$ python3 -q
>>> import numpy as np
>>> from numpy import linalg as LA
>>> np.set_printoptions(suppress=True, linewidth=160)
>>> rd = lambda a: np.round(a, 4) + 0
>>> feats = np.loadtxt("data.csv", delimiter=",")
>>> feats
array([[ -4.,  -6.,  -9.,  -2.],
       [-28., -42., -63., -14.],
       [-12., -18., -27.,  -6.],
       [ -4.,  -6.,  -9.,  -2.]])
>>> # rows and columns are dependent
>>> left, s = LA.svd(feats)
Traceback (most recent call last):
  File "<python-input-7>", line 1, in <module>
    left, s = LA.svd(feats)
    ^^^^^^^
ValueError: too many values to unpack (expected 2)
>>> left, s, Vt = LA.svd(feats, full_matrices=False)
>>> rd(left.T @ feats @ Vt.T)
array([[90.6642,  0.    ,  0.    ,  0.    ],
       [ 0.    ,  0.    ,  0.    ,  0.    ],
       [ 0.    ,  0.    ,  0.    ,  0.    ],
       [ 0.    ,  0.    ,  0.    ,  0.    ]])
>>> left.shape, s.shape, Vt.shape
((4, 4), (4,), (4, 4))
>>> np.cumsum(s ** 2) / np.sum(s ** 2)
array([1., 1., 1., 1.])
>>> rd(np.abs(Vt[0]))
array([0.3417, 0.5126, 0.7689, 0.1709])
>>> rd(s / s[0])
array([1., 0., 0., 0.])
>>> LA.lstsq(feats[:-1].T, feats[-1])[2]
np.int32(1)
>>> rd(feats @ LA.pinv(feats) @ feats)
array([[ -4.,  -6.,  -9.,  -2.],
       [-28., -42., -63., -14.],
       [-12., -18., -27.,  -6.],
       [ -4.,  -6.,  -9.,  -2.]])
>>> np.abs(np.diag(LA.qr(feats)[1])) > 1e-9
array([ True, False, False, False])
>>> rank = LA.matrix_rank(feats)
>>> rank
np.int64(1)
>>> null = LA.svd(feats)[2][rank:].T
>>> [int(LA.matrix_rank(np.delete(feats, i, axis=0))) for i in range(4)]
[1, 1, 1, 1]
>>> null.shape
(4, 3)
>>> rd(feats @ null)
array([[0., 0., 0.],
       [0., 0., 0.],
       [0., 0., 0.],
       [0., 0., 0.]])
>>> np.argsort(-LA.norm(feats, axis=0).round(6), kind="stable")[:3]
array([2, 1, 0])
>>> LA.matrix_rank(feats, rtol=0.1)
np.int64(1)
>>> LA.cond(feats) > 100
np.True_
>>> data = np.load("w.npy")
>>> data
array([[ 0,  3, -1, -3, -2],
       [-3,  0, -2, -4,  1],
       [ 1,  2,  0, -1,  1],
       [ 3,  4,  1,  0,  5],
       [ 2, -1, -1, -5,  0]])
>>> x = np.array([-2, 1, 1, 1, 2])
>>> x @ data @ x
np.int64(0)
>>> rd(LA.eigvals(data).real)
array([0., 0., 0., 0., 0.])
>>> rd(LA.det(data))
np.float64(0.0)
>>> q = LA.solve(np.eye(5) - data, np.eye(5) + data)
>>> rd(q @ q.T)
array([[1., 0., 0., 0., 0.],
       [0., 1., 0., 0., 0.],
       [0., 0., 1., 0., 0.],
       [0., 0., 0., 1., 0.],
       [0., 0., 0., 0., 1.]])
>>> E = np.loadtxt("block13.csv", delimiter=",")
>>> E
array([[ 9.,  3., -9., -3.,  9.],
       [ 3.,  1., -3., -1.,  3.],
       [-9., -3.,  9.,  3., -9.],
       [-3., -1.,  3.,  1., -3.],
       [ 9.,  3., -9., -3.,  9.]])
>>> # rows and columns are dependent
>>> left, s, Vt = LA.svd(E)
>>> rd(s)
array([29.,  0.,  0.,  0.,  0.])
>>> np.argmax(s[:-1] / (s[1:] + 1e-6)) + 1
np.int64(1)
>>> Y = left[:, :1] @ np.diag(s[:1]) @ Vt[:1]
>>> rd(np.abs(E - Y).max())
np.float64(0.0)
>>> LA.matrix_rank(Y)
np.int64(1)
>>> rd(Y)
array([[ 9.,  3., -9., -3.,  9.],
       [ 3.,  1., -3., -1.,  3.],
       [-9., -3.,  9.,  3., -9.],
       [-3., -1.,  3.,  1., -3.],
       [ 9.,  3., -9., -3.,  9.]])
>>> rd(LA.norm(E - Y, 2)), rd(s[1])
(np.float64(0.0), np.float64(0.0))
>>> LA.matrix_rank(E, rtol=0.05)
np.int64(1)
